$ python -q
>>> import numpy as np
>>> import numpy.linalg as la
>>> np.set_printoptions(precision=2, suppress=True, linewidth=160)
>>> E = np.loadtxt("a.csv", delimiter=",")
>>> E
array([[4., 1., 0., 0., 0., 0., 0., 0.],
       [0., 4., 1., 0., 0., 0., 0., 0.],
       [0., 0., 4., 1., 0., 0., 0., 0.],
       [0., 0., 0., 4., 1., 0., 0., 0.],
       [0., 0., 0., 0., 4., 1., 0., 0.],
       [0., 0., 0., 0., 0., 4., 1., 0.],
       [0., 0., 0., 0., 0., 0., 4., 1.],
       [0., 0., 0., 0., 0., 0., 0., 4.]])
>>> # triangular, det is the product of the diagonal
>>> rng = np.random.default_rng(1409)
>>> lab = rng.permutation(8)
>>> out = E[:, lab] * rng.choice([-1, 1], 8)
>>> out
array([[-0., -0.,  0., -4.,  1.,  0., -0.,  0.],
       [-0., -0.,  1., -0.,  4.,  0., -0.,  0.],
       [-0., -0.,  4., -0.,  0.,  0., -0.,  1.],
       [-1., -0.,  0., -0.,  0.,  0., -0.,  4.],
       [-4., -1.,  0., -0.,  0.,  0., -0.,  0.],
       [-0., -4.,  0., -0.,  0.,  1., -0.,  0.],
       [-0., -0.,  0., -0.,  0.,  4., -1.,  0.],
       [-0., -0.,  0., -0.,  0.,  0., -4.,  0.]])
>>> Uu, _, Vt = la.svd(E.T @ out)
>>> np.round(Uu @ Vt, 2) + 0
array([[ 0.,  0.,  0., -1.,  0.,  0.,  0.,  0.],
       [ 0.,  0.,  0.,  0.,  1.,  0.,  0.,  0.],
       [ 0.,  0.,  1.,  0.,  0.,  0.,  0.,  0.],
       [ 0.,  0.,  0.,  0.,  0.,  0.,  0.,  1.],
       [-1.,  0.,  0.,  0.,  0.,  0.,  0.,  0.],
       [ 0., -1.,  0.,  0.,  0.,  0.,  0.,  0.],
       [ 0.,  0.,  0.,  0.,  0.,  1.,  0.,  0.],
       [ 0.,  0.,  0.,  0.,  0.,  0., -1.,  0.]])
>>> lab = rng.permutation(8)
>>> lab
array([0, 7, 1, 6, 4, 2, 5, 3])
>>> out = E[lab][:, lab]
>>> print(out)
[[4. 0. 1. 0. 0. 0. 0. 0.]
 [0. 4. 0. 0. 0. 0. 0. 0.]
 [0. 0. 4. 0. 0. 1. 0. 0.]
 [0. 1. 0. 4. 0. 0. 0. 0.]
 [0. 0. 0. 0. 4. 0. 1. 0.]
 [0. 0. 0. 0. 0. 4. 0. 1.]
 [0. 0. 0. 1. 0. 0. 4. 0.]
 [0. 0. 0. 0. 1. 0. 0. 4.]]
>>> np.diag(out)
array([4., 4., 4., 4., 4., 4., 4., 4.])
>>> round(la.det(out), 2)
np.float64(65536.0)
>>> np.allclose(out @ out.T, out.T @ out)
False
>>> la.determinant(out)
Traceback (most recent call last):
  File "<python-input-19>", line 1, in <module>
    la.determinant(out)
    ^^^^^^^^^^^^^^
AttributeError: module 'numpy.linalg' has no attribute 'determinant'
>>> ang = np.radians(36)
>>> r_ = np.eye(8)
>>> r_[6, 6] = r_[5, 5] = np.cos(ang)
>>> r_[6, 5], r_[5, 6] = -np.sin(ang), np.sin(ang)
>>> r_
array([[ 1.  ,  0.  ,  0.  ,  0.  ,  0.  ,  0.  ,  0.  ,  0.  ],
       [ 0.  ,  1.  ,  0.  ,  0.  ,  0.  ,  0.  ,  0.  ,  0.  ],
       [ 0.  ,  0.  ,  1.  ,  0.  ,  0.  ,  0.  ,  0.  ,  0.  ],
       [ 0.  ,  0.  ,  0.  ,  1.  ,  0.  ,  0.  ,  0.  ,  0.  ],
       [ 0.  ,  0.  ,  0.  ,  0.  ,  1.  ,  0.  ,  0.  ,  0.  ],
       [ 0.  ,  0.  ,  0.  ,  0.  ,  0.  ,  0.81,  0.59,  0.  ],
       [ 0.  ,  0.  ,  0.  ,  0.  ,  0.  , -0.59,  0.81,  0.  ],
       [ 0.  ,  0.  ,  0.  ,  0.  ,  0.  ,  0.  ,  0.  ,  1.  ]])
>>> out = E @ r_.T
>>> np.allclose(la.norm(E, axis=1), la.norm(out, axis=1))
True
>>> np.abs(out - E).max(axis=0)
array([0.  , 0.  , 0.  , 0.  , 0.  , 2.35, 2.54, 0.  ])
>>> round(float(la.det(r_)), 2), round(np.trace(r_), 2)
(1.0, np.float64(7.62))
>>> arr = np.array([[-1, -1, 1], [-1, -1, -2], [-2, 1, 2]])
>>> arr[2] = arr[1]
>>> arr
array([[-1, -1,  1],
       [-1, -1, -2],
       [-1, -1, -2]])
>>> # rows and columns are dependent
>>> np.abs(np.diag(la.qr(arr)[1])) > 1e-9
array([ True, False, False])
>>> np.allclose(arr[:-1].T @ la.lstsq(arr[:-1].T, arr[-1])[0], arr[-1])
True
>>> la.lstsq(arr[:-1].T, arr[-1])[2]
np.int32(2)
>>> Uu, sigma, Vt = la.svd(arr)
>>> np.argmax(sigma[:-1] / (sigma[1:] + 1e-6)) + 1
np.int64(2)
>>> out = Uu[:, :2] @ np.diag(sigma[:2]) @ Vt[:2]
>>> la.matrix_rank(out)
np.int64(2)
>>> np.round(la.norm(arr - out, 2), 2), round(sigma[2], 2)
(np.float64(0.0), np.float64(0.0))
>>> np.round(np.abs(arr - out).max(), 2)
np.float64(0.0)
>>> la.matrix_rank(arr, rtol=0.05)
np.int64(2)
>>> out = arr + rng.integers(-2, 3, (3, 2)) @ rng.integers(-2, 3, (2, 3))
>>> out
array([[ 3, -3,  0],
       [-1, -1, -3],
       [ 3, -3, -4]])
>>> print(np.round(la.svd(out - arr, compute_uv=False), 2) + 0)
[6.68 1.16 0.  ]
>>> print(la.matrix_rank(out - arr, tol=1e-8))
2
>>> print(np.abs(out - arr).sum(axis=1))
[7 1 8]
>>> out - arr
array([[ 4, -2, -1],
       [ 0,  0, -1],
       [ 4, -2, -2]])
>>> F = np.load("m.npy")
>>> F
array([[ 0.,  0.,  0., -1.,  0., -1.,  0.],
       [ 0.,  0., -1.,  0., -1.,  0., -1.],
       [ 0., -1.,  0.,  0., -1.,  0., -1.],
       [-1.,  0.,  0.,  0.,  0., -1.,  0.],
       [ 0., -1., -1.,  0.,  0.,  0., -1.],
       [-1.,  0.,  0., -1.,  0.,  0.,  0.],
       [ 0., -1., -1.,  0., -1.,  0.,  0.]])
>>> # 2 blocks once reordered
>>> cov = F.T @ F
>>> print(cov)
[[2. 0. 0. 1. 0. 1. 0.]
 [0. 3. 2. 0. 2. 0. 2.]
 [0. 2. 3. 0. 2. 0. 2.]
 [1. 0. 0. 2. 0. 1. 0.]
 [0. 2. 2. 0. 3. 0. 2.]
 [1. 0. 0. 1. 0. 2. 0.]
 [0. 2. 2. 0. 2. 0. 3.]]
>>> print(np.allclose(cov, cov.T))
True
>>> np.diag(cov)
array([2., 3., 3., 2., 3., 2., 3.])
>>> print((la.matrix_power((F != 0) + (F.T != 0) + np.eye(7), 7) > 0).astype(int))
[[1 0 0 1 0 1 0]
 [0 1 1 0 1 0 1]
 [0 1 1 0 1 0 1]
 [1 0 0 1 0 1 0]
 [0 1 1 0 1 0 1]
 [1 0 0 1 0 1 0]
 [0 1 1 0 1 0 1]]
>>> r0 = np.array([2, 1, 0, -3, 1])
>>> v = np.array([2, 1, 3, 1, 4, 2])
>>> data = np.outer(r0, v)
>>> data
array([[  4,   2,   6,   2,   8,   4],
       [  2,   1,   3,   1,   4,   2],
       [  0,   0,   0,   0,   0,   0],
       [ -6,  -3,  -9,  -3, -12,  -6],
       [  2,   1,   3,   1,   4,   2]])
>>> # rows and columns are dependent
>>> r = la.matrix_rank(data)
>>> r
np.int64(1)
>>> ns = la.svd(data)[2][r:].T
>>> print([int(la.matrix_rank(data[:, :j + 1])) for j in range(6)])
[1, 1, 1, 1, 1, 1]
>>> ns @ ns.T
array([[ 0.89, -0.06, -0.17, -0.06, -0.23, -0.11],
       [-0.06,  0.97, -0.09, -0.03, -0.11, -0.06],
       [-0.17, -0.09,  0.74, -0.09, -0.34, -0.17],
       [-0.06, -0.03, -0.09,  0.97, -0.11, -0.06],
       [-0.23, -0.11, -0.34, -0.11,  0.54, -0.23],
       [-0.11, -0.06, -0.17, -0.06, -0.23,  0.89]])
>>> print(ns.shape)
(6, 5)
>>> [int(la.matrix_rank(np.delete(data, i, axis=0))) for i in range(5)]
[1, 1, 1, 1, 1]
>>> W = np.array([[0, 1, -5, 0, -2],
...     [-2, 0, -2, 5, 3],
...     [5, -4, 2, -4, 5],
...     [2, -3, -1, 1, 3],
...     [3, -4, 4, 2, -1],
...     [2, -4, 4, 2, -5]])
>>> b = np.array([2, -1, -2, -2, 2])
>>> H = np.maximum(data @ W + b, 0)
>>> (H > 0).astype(int)
array([[1, 0, 1, 1, 1],
       [1, 0, 1, 1, 1],
       [1, 0, 0, 0, 1],
       [0, 1, 0, 0, 0],
       [1, 0, 1, 1, 1]])
>>> cent = np.array([[1, 1, -2], [-2, 1, 1], [1, 2, 0], [1, -2, 0], [2, 2, -1]])
>>> (H @ cent).round(6).argmax(axis=1)
array([1, 1, 0, 1, 1])
>>> W @ cent
array([[-11, -13,   3],
       [  7, -10,   1],
       [ 21,  23, -19],
       [ 14,   1, -10],
       [ 15,   1,  -9],
       [  6,  -8,  -3]])
>>> H @ cent
array([[ 122,  124, -136],
       [  62,   65,  -71],
       [   6,    6,   -6],
       [-220,  110,  110],
       [  62,   65,  -71]])
>>> Uu, sigma, Vt = la.svd(data)
>>> sigma.round(2) + 0
array([22.91,  0.  ,  0.  ,  0.  ,  0.  ])
>>> print(np.argmax(sigma[:-1] / (sigma[1:] + 1e-6)) + 1)
1
>>> out = Uu[:, :1] @ np.diag(sigma[:1]) @ Vt[:1]
>>> print(round(la.norm(data - out, 2), 2), round(float(sigma[1]), 2))
0.0 0.0
>>> M = np.minimum.outer(np.arange(1, 9), np.arange(1, 9)) * 5
>>> M
array([[ 5,  5,  5,  5,  5,  5,  5,  5],
       [ 5, 10, 10, 10, 10, 10, 10, 10],
       [ 5, 10, 15, 15, 15, 15, 15, 15],
       [ 5, 10, 15, 20, 20, 20, 20, 20],
       [ 5, 10, 15, 20, 25, 25, 25, 25],
       [ 5, 10, 15, 20, 25, 30, 30, 30],
       [ 5, 10, 15, 20, 25, 30, 35, 35],
       [ 5, 10, 15, 20, 25, 30, 35, 40]])
>>> # equal to its transpose
>>> def softmax(z):
...     e = np.exp(z - z.max(axis=-1, keepdims=True))
...     return e / e.sum(axis=-1, keepdims=True)
... 
>>> np.round(softmax(M[7]), 2) + 0
array([0.  , 0.  , 0.  , 0.  , 0.  , 0.  , 0.01, 0.99])
>>> scores = M @ M.T / np.sqrt(8)
>>> softmax(scores)[7] @ M
array([ 5., 10., 15., 20., 25., 30., 35., 40.])
>>> out = la.invert(F)
Traceback (most recent call last):
  File "<python-input-89>", line 1, in <module>
    out = la.invert(F)
          ^^^^^^^^^
AttributeError: module 'numpy.linalg' has no attribute 'invert'
>>> out = la.inv(F)
>>> la.det(F) * out
array([[ 3., -0., -0., -3., -0., -3., -0.],
       [-0.,  4., -2., -0., -2., -0., -2.],
       [-0., -2.,  4., -0., -2., -0., -2.],
       [-3., -0., -0.,  3., -0., -3., -0.],
       [ 0., -2., -2.,  0.,  4.,  0., -2.],
       [-3.,  0.,  0., -3.,  0.,  3.,  0.],
       [ 0., -2., -2.,  0., -2.,  0.,  4.]])
>>> out
array([[ 0.5 , -0.  , -0.  , -0.5 , -0.  , -0.5 , -0.  ],
       [-0.  ,  0.67, -0.33, -0.  , -0.33, -0.  , -0.33],
       [-0.  , -0.33,  0.67, -0.  , -0.33, -0.  , -0.33],
       [-0.5 , -0.  , -0.  ,  0.5 , -0.  , -0.5 , -0.  ],
       [ 0.  , -0.33, -0.33,  0.  ,  0.67,  0.  , -0.33],
       [-0.5 ,  0.  ,  0.  , -0.5 ,  0.  ,  0.5 ,  0.  ],
       [ 0.  , -0.33, -0.33,  0.  , -0.33,  0.  ,  0.67]])
>>> np.round(la.inv(out), 2) + 0
array([[ 0.,  0.,  0., -1.,  0., -1.,  0.],
       [ 0.,  0., -1.,  0., -1.,  0., -1.],
       [ 0., -1.,  0.,  0., -1.,  0., -1.],
       [-1.,  0.,  0.,  0.,  0., -1.,  0.],
       [ 0., -1., -1.,  0.,  0.,  0., -1.],
       [-1.,  0.,  0., -1.,  0.,  0.,  0.],
       [ 0., -1., -1.,  0., -1.,  0.,  0.]])
>>> print(np.round(la.det(F) * la.det(out), 2))
1.0
>>> assert M == M.T
Traceback (most recent call last):
  File "<python-input-95>", line 1, in <module>
    assert M == M.T
           ^^^^^^^^
ValueError: The truth value of an array with more than one element is ambiguous. Use a.any() or a.all()
>>> print(np.sort(np.abs(la.eigvals(M))))
[  1.29   1.44   1.73   2.29   3.44   6.29  16.69 146.83]
>>> np.trace(M)
np.int64(180)
>>> (M + M.T) / 2
array([[ 5.,  5.,  5.,  5.,  5.,  5.,  5.,  5.],
       [ 5., 10., 10., 10., 10., 10., 10., 10.],
       [ 5., 10., 15., 15., 15., 15., 15., 15.],
       [ 5., 10., 15., 20., 20., 20., 20., 20.],
       [ 5., 10., 15., 20., 25., 25., 25., 25.],
       [ 5., 10., 15., 20., 25., 30., 30., 30.],
       [ 5., 10., 15., 20., 25., 30., 35., 35.],
       [ 5., 10., 15., 20., 25., 30., 35., 40.]])
>>> np.round(la.det(M), 2)
np.float64(390625.0)
>>> np.allclose(M @ M.T, M.T @ M)
True
>>> print(round(float(np.abs(la.eigvals(M)).max()), 2))
146.83
>>> X = np.load("case4.npy")
>>> X
array([[0.29, 0.29, 0.43],
       [0.29, 0.57, 0.14],
       [0.33, 0.33, 0.33]])
>>> r0 = np.array([2, 2, 0])
>>> print(np.convolve(X[0], r0))
[0.57 1.14 1.43 0.86 0.  ]
>>> print(np.array([np.convolve(row, r0, "same") for row in X]))
[[1.14 1.43 0.86]
 [1.71 1.43 0.29]
 [1.33 1.33 0.67]]
>>> np.cross(X[0, :3], X[2, :3])
array([-0.05,  0.05,  0.  ])
>>> out = np.array([[2, 2, 0, 1, -3, -1, 2],
...     [-2, 1, -2, -3, 1, -1, 0],
...     [-2, -3, -3, 3, 2, -3, 0],
...     [-1, 2, -2, 3, -1, -1, 1],
...     [1, 2, -3, 1, -1, 2, -3],
...     [-1, 3, 3, -3, 1, -1, -1],
...     [-3, -2, -1, -1, 2, -3, -2]])
>>> feats = np.triu(out, 1)
>>> feats
array([[ 0,  2,  0,  1, -3, -1,  2],
       [ 0,  0, -2, -3,  1, -1,  0],
       [ 0,  0,  0,  3,  2, -3,  0],
       [ 0,  0,  0,  0, -1, -1,  1],
       [ 0,  0,  0,  0,  0,  2, -3],
       [ 0,  0,  0,  0,  0,  0, -1],
       [ 0,  0,  0,  0,  0,  0,  0]])
>>> # null space of dimension 1
>>> r = la.matrix_rank(feats)
>>> r
np.int64(6)
>>> ns = la.svd(feats)[2][r:].T
>>> print([int(la.matrix_rank(feats[:, :j + 1])) for j in range(7)])
[0, 1, 2, 3, 4, 5, 6]
>>> np.allclose(feats @ ns, 0)
True
>>> ns @ ns.T
array([[1., 0., 0., 0., 0., 0., 0.],
       [0., 0., 0., 0., 0., 0., 0.],
       [0., 0., 0., 0., 0., 0., 0.],
       [0., 0., 0., 0., 0., 0., 0.],
       [0., 0., 0., 0., 0., 0., 0.],
       [0., 0., 0., 0., 0., 0., 0.],
       [0., 0., 0., 0., 0., 0., 0.]])
>>> ns.shape
(7, 1)
>>> [int(la.matrix_rank(np.delete(feats, i, axis=0))) for i in range(7)]
[5, 5, 5, 5, 5, 5, 6]
>>> [int(la.matrix_rank(feats[:i])) for i in range(1, len(feats) + 1)]
[1, 2, 3, 4, 5, 6, 6]
